>>> import numpy as np
>>> import numpy.linalg as la
>>> np.set_printoptions(suppress=True, linewidth=200)
>>> def rd(a):
...     return np.round(a, 2) + 0
... 
>>> J = np.load("sample19.npy")
>>> J
array([[ 1.05, -0.07,  2.31, -3.01],
       [ 0.9 ,  0.2 ,  1.92, -2.99],
       [ 0.9 , -0.06,  1.84, -3.13],
       [ 1.07,  0.  ,  1.94, -2.98],
       [ 1.02,  0.08,  1.88, -3.11],
       [ 1.03,  0.04,  2.02, -2.98],
       [ 0.96,  0.01,  2.  , -3.2 ],
       [ 0.94, -2.14, -2.13,  1.99],
       [ 1.15, -2.13, -1.95,  1.84],
       [ 1.03, -1.89, -2.09,  2.02],
       [ 0.93, -2.13, -1.96,  1.81],
       [ 0.99, -1.98, -1.91,  2.  ],
       [ 0.88, -2.1 , -1.99,  2.15],
       [ 0.89, -2.06, -2.11,  1.98]])
>>> idx = J[:, 3] > np.median(J[:, 3])
>>> u = J[idx].mean(axis=0) - J[~idx].mean(axis=0)
>>> (((J - J.mean(axis=0)) @ u > 0) == idx).mean()
np.float64(1.0)
>>> rd(u)
array([-0.02, -2.09, -4.01,  5.03])
>>> x0 = np.array([0, 0, 1, 0])
>>> rhs = J @ x0
>>> rd(la.pinv(J) @ J)
array([[1., 0., 0., 0.],
       [0., 1., 0., 0.],
       [0., 0., 1., 0.],
       [0., 0., 0., 1.]])
>>> rhs
array([ 2.31,  1.92,  1.84,  1.94,  1.88,  2.02,  2.  , -2.13, -1.95, -2.09, -1.96, -1.91, -1.99, -2.11])
>>> rng = np.random.default_rng(65)
>>> rhs = rhs + 0.1 * rng.normal(size=14)
>>> rd(rhs)
array([ 2.2 ,  1.94,  1.96,  1.78,  1.82,  1.94,  2.01, -2.11, -2.08, -2.06, -1.89, -1.73, -2.  , -2.  ])
>>> coef, *_ = la.lstsq(J, rhs)
>>> rd(coef)
array([-0.29, -0.16,  0.8 , -0.22])
>>> [round(float(la.norm(la.solve(J.T @ J + lam * np.eye(4), J.T @ rhs))), 2) for lam in (0, 1, 10, 100)]
[0.89, 0.59, 0.55, 0.36]
>>> K = np.loadtxt("a.csv", delimiter=",")
>>> K
array([[ 2.,  3.,  3.,  2.,  2.,  4.],
       [-1.,  0.,  0., -1., -1.,  1.],
       [ 0.,  1.,  1.,  0.,  0.,  2.],
       [ 6.,  7.,  7.,  6.,  6.,  8.],
       [ 3.,  4.,  4.,  3.,  3.,  5.]])
>>> la.cond(K) > 100
np.True_
>>> rank = la.matrix_rank(K)
>>> rank
np.int64(2)
>>> null = la.svd(K)[2][rank:].T
>>> la.matrix_rank(K.T @ K), la.matrix_rank(K @ K.T)
(np.int64(2), np.int64(2))
>>> [int(la.matrix_rank(K[:, :j + 1])) for j in range(6)]
[1, 2, 2, 2, 2, 2]
>>> [int(la.matrix_rank(np.delete(K, i, axis=0))) for i in range(5)]
[2, 2, 2, 2, 2]
>>> null.shape
(6, 4)
>>> A = np.loadtxt("run17.csv", delimiter=",")
>>> A
array([[ 1.  , -0.9 , -0.98, -0.69,  0.9 ,  0.35, -0.89],
       [-0.83, -0.93,  1.  ,  0.81, -0.91, -0.97,  0.3 ],
       [ 0.72, -0.95,  1.  ,  0.92, -0.99, -0.98, -0.05],
       [-0.45, -0.97, -0.97,  0.18,  0.99,  0.99,  0.32],
       [-1.  ,  0.72,  0.96,  0.85, -0.45,  0.69,  0.97],
       [-0.72, -0.2 ,  0.72,  0.77, -0.73,  0.2 ,  0.61],
       [-1.  ,  0.03,  1.  ,  0.99, -0.99,  0.38,  0.99],
       [ 0.97,  0.84, -0.98, -0.97,  0.93,  0.07, -0.87],
       [-0.81,  0.78, -0.92, -0.99,  1.  , -0.22, -0.75],
       [ 0.97,  0.68, -0.8 ,  0.74, -0.91,  0.81,  0.16],
       [ 0.03, -0.72,  0.52,  0.71, -0.54,  0.07,  0.29],
       [-0.74,  0.13, -0.41, -0.49,  0.8 ,  0.38,  0.07],
       [-0.51,  0.94, -0.98, -0.64,  0.88,  0.96,  0.29],
       [ 0.79, -0.64,  0.24, -0.22, -0.06, -0.7 , -0.53],
       [-0.99, -0.56,  0.97,  0.77, -0.47, -0.26,  0.79],
       [-1.  ,  0.44,  0.14, -0.97,  1.  ,  0.25,  0.48]])
>>> rd(la.norm(J))
np.float64(13.88)
>>> rd(np.diff(J, axis=0))
array([[-0.15,  0.27, -0.39,  0.02],
       [ 0.  , -0.26, -0.08, -0.14],
       [ 0.17,  0.06,  0.1 ,  0.15],
       [-0.05,  0.08, -0.06, -0.13],
       [ 0.01, -0.04,  0.14,  0.13],
       [-0.07, -0.03, -0.02, -0.22],
       [-0.02, -2.15, -4.13,  5.19],
       [ 0.21,  0.01,  0.18, -0.15],
       [-0.12,  0.24, -0.14,  0.18],
       [-0.1 , -0.24,  0.13, -0.21],
       [ 0.06,  0.15,  0.05,  0.19],
       [-0.11, -0.12, -0.08,  0.15],
       [ 0.01,  0.04, -0.12, -0.17]])
>>> rd(J.mean(axis=0))
array([ 0.98, -1.02, -0.02, -0.54])
>>> rd(J.sum(axis=1))
array([ 0.28,  0.03, -0.45,  0.03, -0.13,  0.11, -0.23, -1.34, -1.09, -0.93, -1.35, -0.9 , -1.06, -1.3 ])
>>> np.count_nonzero(J)
np.int64(55)
>>> W0 = np.loadtxt("layer1.csv", delimiter=",")
>>> W0
array([[-3., -2., -1.,  0.,  0.,  2.,  3., -3.],
       [ 2.,  0.,  5., -2.,  0.,  3., -3.,  0.],
       [ 0.,  0.,  0.,  0.,  0.,  0.,  0.,  0.],
       [-1.,  3.,  2., -1.,  1.,  0., -1., -6.],
       [ 0., -2.,  2., -2.,  2.,  2.,  0., -2.],
       [-1.,  1., -2., -3., -2., -1.,  3., -4.],
       [ 1.,  1.,  0.,  0.,  5.,  3., -3., -5.],
       [-3., -4.,  1., -2.,  2.,  4.,  3., -5.],
       [-3., -2., -1.,  0.,  0.,  2.,  3., -3.],
       [ 2.,  0.,  1., -2., -2.,  1.,  2.,  0.],
       [ 1.,  3., -2.,  2.,  3.,  1., -3., -3.],
       [ 4.,  4., -2., -5.,  0., -4., -2.,  0.],
       [ 0., -1.,  6.,  0., -2.,  4., -1., -1.],
       [ 2., -2.,  3., -4.,  0.,  3.,  2., -2.],
       [ 1., -3.,  2., -2.,  0.,  1.,  4., -2.],
       [ 0.,  0.,  0.,  0.,  0.,  0.,  0.,  0.],
       [ 0.,  0.,  2., -3., -2.,  0.,  2., -4.],
       [ 8.,  6., -1., -2.,  3., -1., -6.,  1.],
       [ 6.,  6.,  1., -5., -2., -3., -5.,  2.],
       [ 1.,  1.,  1., -2.,  0.,  2., -2.,  0.],
       [ 2.,  2.,  3.,  0., -2.,  1., -3.,  2.]])
>>> # rows 0 and 8 are equal
>>> C2 = W0.T @ W0
>>> rd(la.eigvalsh(C2)[::-1])
array([476.76, 233.87, 152.33, 133.32,  48.51,  13.47,  11.96,   0.78])
>>> np.allclose(C2, C2.T)
True
>>> C2
array([[ 165.,  122.,   18.,  -74.,    7.,  -42., -123.,   53.],
       [ 122.,  155.,  -25.,  -38.,    7.,  -72., -133.,   33.],
       [  18.,  -25.,  114.,  -35.,  -23.,   66.,  -12.,  -18.],
       [ -74.,  -38.,  -35.,  117.,   17.,    4.,   11.,   38.],
       [   7.,    7.,  -23.,   17.,   76.,   23.,  -33.,  -41.],
       [ -42.,  -72.,   66.,    4.,   23.,  106.,   30.,  -67.],
       [-123., -133.,  -12.,   11.,  -33.,   30.,  171.,  -56.],
       [  53.,   33.,  -18.,   38.,  -41.,  -67.,  -56.,  167.]])
>>> la.matrix_rank(C2)
np.int64(8)
>>> (W0 @ W0.T).shape
(21, 21)
>>> rd(la.svd(W0, compute_uv=False) ** 2)
array([476.76, 233.87, 152.33, 133.32,  48.51,  13.47,  11.96,   0.78])
>>> idx = W0[:, 6] > np.median(W0[:, 6])
>>> u = W0[idx].mean(axis=0) - W0[~idx].mean(axis=0)
>>> idx.astype(int)
array([1, 0, 0, 0, 0, 1, 0, 1, 1, 1, 0, 0, 0, 1, 1, 0, 1, 0, 0, 0, 0])
>>> ((W0 - W0.mean(axis=0)) @ u > 0).astype(int)
array([1, 0, 1, 0, 1, 1, 0, 1, 1, 1, 0, 0, 1, 1, 1, 1, 1, 0, 0, 0, 0])
>>> Xc = W0 - W0.mean(axis=0)
>>> evecs = la.svd(Xc)[2][:7]
>>> Y = Xc - Xc @ evecs.T @ evecs
>>> rd(np.cov(Xc @ evecs.T, rowvar=False))
array([[23.74,  0.  ,  0.  ,  0.  ,  0.  ,  0.  ,  0.  ],
       [ 0.  ,  7.65,  0.  ,  0.  ,  0.  ,  0.  ,  0.  ],
       [ 0.  ,  0.  ,  6.95,  0.  ,  0.  ,  0.  ,  0.  ],
       [ 0.  ,  0.  ,  0.  ,  3.01,  0.  ,  0.  ,  0.  ],
       [ 0.  ,  0.  ,  0.  ,  0.  ,  2.37,  0.  ,  0.  ],
       [ 0.  ,  0.  ,  0.  ,  0.  ,  0.  ,  0.64,  0.  ],
       [ 0.  ,  0.  ,  0.  ,  0.  ,  0.  ,  0.  ,  0.43]])
>>> la.norm(Y, axis=1).round(6).argmax()
np.int64(3)
>>> idx = rng.integers(0, 3, 4)
>>> m1 = (idx[:, None] == idx) * 4 + np.eye(4)
>>> m1
array([[5., 0., 0., 0.],
       [0., 5., 4., 0.],
       [0., 4., 5., 0.],
       [0., 0., 0., 5.]])
>>> # symmetric, so the eigenvalues are real
>>> (m1 - m1.T) / 2
array([[0., 0., 0., 0.],
       [0., 0., 0., 0.],
       [0., 0., 0., 0.],
       [0., 0., 0., 0.]])
>>> np.allclose(m1 @ m1.T, m1.T @ m1)
True
>>> rd(la.matrix_power(m1, 3))
array([[125.,   0.,   0.,   0.],
       [  0., 365., 364.,   0.],
       [  0., 364., 365.,   0.],
       [  0.,   0.,   0., 125.]])
>>> O, evecs = la.qr(m1[:, :1])[0], la.qr(m1[:, 1:])[0]
>>> sigma = la.svd(O.T @ evecs, compute_uv=False)
>>> rd(sigma)
array([0.])
>>> O, r_ = la.qr(m1)
>>> rd(O @ r_)
array([[5., 0., 0., 0.],
       [0., 5., 4., 0.],
       [0., 4., 5., 0.],
       [0., 0., 0., 5.]])
>>> O.shape, r_.shape
((4, 4), (4, 4))
>>> abs(r_[0, 0]), rd(la.norm(m1[:, 0]))
(np.float64(5.0), np.float64(5.0))
>>> rd(O.T @ O)
array([[1., 0., 0., 0.],
       [0., 1., 0., 0.],
       [0., 0., 1., 0.],
       [0., 0., 0., 1.]])
>>> rd(r_)
array([[ 5.  ,  0.  ,  0.  ,  0.  ],
       [ 0.  , -6.4 , -6.25,  0.  ],
       [ 0.  ,  0.  ,  1.41,  0.  ],
       [ 0.  ,  0.  ,  0.  ,  5.  ]])
>>> hat = np.triu(np.array([[0, -1, 0, -1], [-3, -3, -3, 1], [2, 1, -3, 1], [0, 2, 2, -1]]), 1) + np.eye(4)
>>> Y = hat @ m1 @ la.inv(hat)
>>> rd(la.det(Y))
np.float64(225.0)
>>> la.matrix_rank(Y)
np.int64(4)
>>> hat @ m1 - m1 @ hat
array([[  0.,   0.,  -4.,   0.],
       [  0., -12.,   0.,  -4.],
       [  0.,   0.,  12.,  -4.],
       [  0.,   0.,   0.,   0.]])
>>> t3 = np.stack([m1, -2 * m1, m1[::-1]])
>>> rd(la.det(t3))
array([ 225., 3600.,  225.])
>>> la.matrix_rank(t3.reshape(3, -1))
np.int64(2)
>>> t3.shape
(3, 4, 4)
>>> rd(la.norm(t3, axis=(1, 2)))
array([11.49, 22.98, 11.49])
>>> X = np.load("x.npy")
>>> rd(X)
array([[ 0.29, -0.02, -0.55, -0.03,  0.46,  0.53, -0.19, -0.29],
       [-0.29,  0.26,  0.15, -0.65, -0.1 ,  0.41, -0.36,  0.29],
       [-0.34,  0.02,  0.15, -0.25, -0.07, -0.11, -0.03, -0.89],
       [ 0.67,  0.28,  0.35,  0.11, -0.3 ,  0.  , -0.46, -0.18],
       [-0.04, -0.42,  0.24, -0.07,  0.55, -0.38, -0.55,  0.08],
       [ 0.  , -0.71, -0.25, -0.04, -0.59,  0.13, -0.25, -0.01],
       [-0.51,  0.2 ,  0.  ,  0.69, -0.06,  0.22, -0.42, -0.01],
       [-0.04,  0.36, -0.64, -0.14, -0.15, -0.57, -0.29,  0.05]])
>>> # orthonormal columns
>>> np.allclose(X, X.T)
False
>>> rd(np.sort(np.abs(la.eigvals(X))))
array([1., 1., 1., 1., 1., 1., 1., 1.])
>>> rd(la.matrix_power(X, 3))
array([[ 0.44, -0.35, -0.59,  0.25,  0.16, -0.45,  0.03, -0.21],
       [-0.45,  0.15, -0.15,  0.44, -0.07, -0.3 ,  0.54,  0.42],
       [-0.46, -0.21,  0.18,  0.34, -0.34, -0.18, -0.21, -0.63],
       [-0.27, -0.73, -0.19,  0.06,  0.13,  0.55,  0.06,  0.17],
       [-0.18,  0.07,  0.26,  0.18,  0.91, -0.08, -0.05, -0.17],
       [ 0.19,  0.37, -0.19,  0.68, -0.04,  0.48, -0.31,  0.03],
       [-0.16,  0.33, -0.44, -0.25,  0.07,  0.33,  0.46, -0.54],
       [-0.46,  0.17, -0.51, -0.27,  0.09, -0.16, -0.59,  0.19]])
>>> rd(np.trace(X))
np.float64(1.13)
>>> rd((X - X.T) / 2)
array([[ 0.  ,  0.14, -0.1 , -0.35,  0.25,  0.26,  0.16, -0.13],
       [-0.14,  0.  ,  0.06, -0.47,  0.16,  0.56, -0.28, -0.03],
       [ 0.1 , -0.06,  0.  , -0.3 , -0.16,  0.07, -0.01, -0.12],
       [ 0.35,  0.47,  0.3 ,  0.  , -0.11,  0.02, -0.57, -0.02],
       [-0.25, -0.16,  0.16,  0.11,  0.  ,  0.11, -0.25,  0.12],
       [-0.26, -0.56, -0.07, -0.02, -0.11,  0.  , -0.24,  0.28],
       [-0.16,  0.28,  0.01,  0.57,  0.25,  0.24,  0.  ,  0.14],
       [ 0.13,  0.03,  0.12,  0.02, -0.12, -0.28, -0.14,  0.  ]])
>>> rd(la.det(X))
np.float64(-1.0)
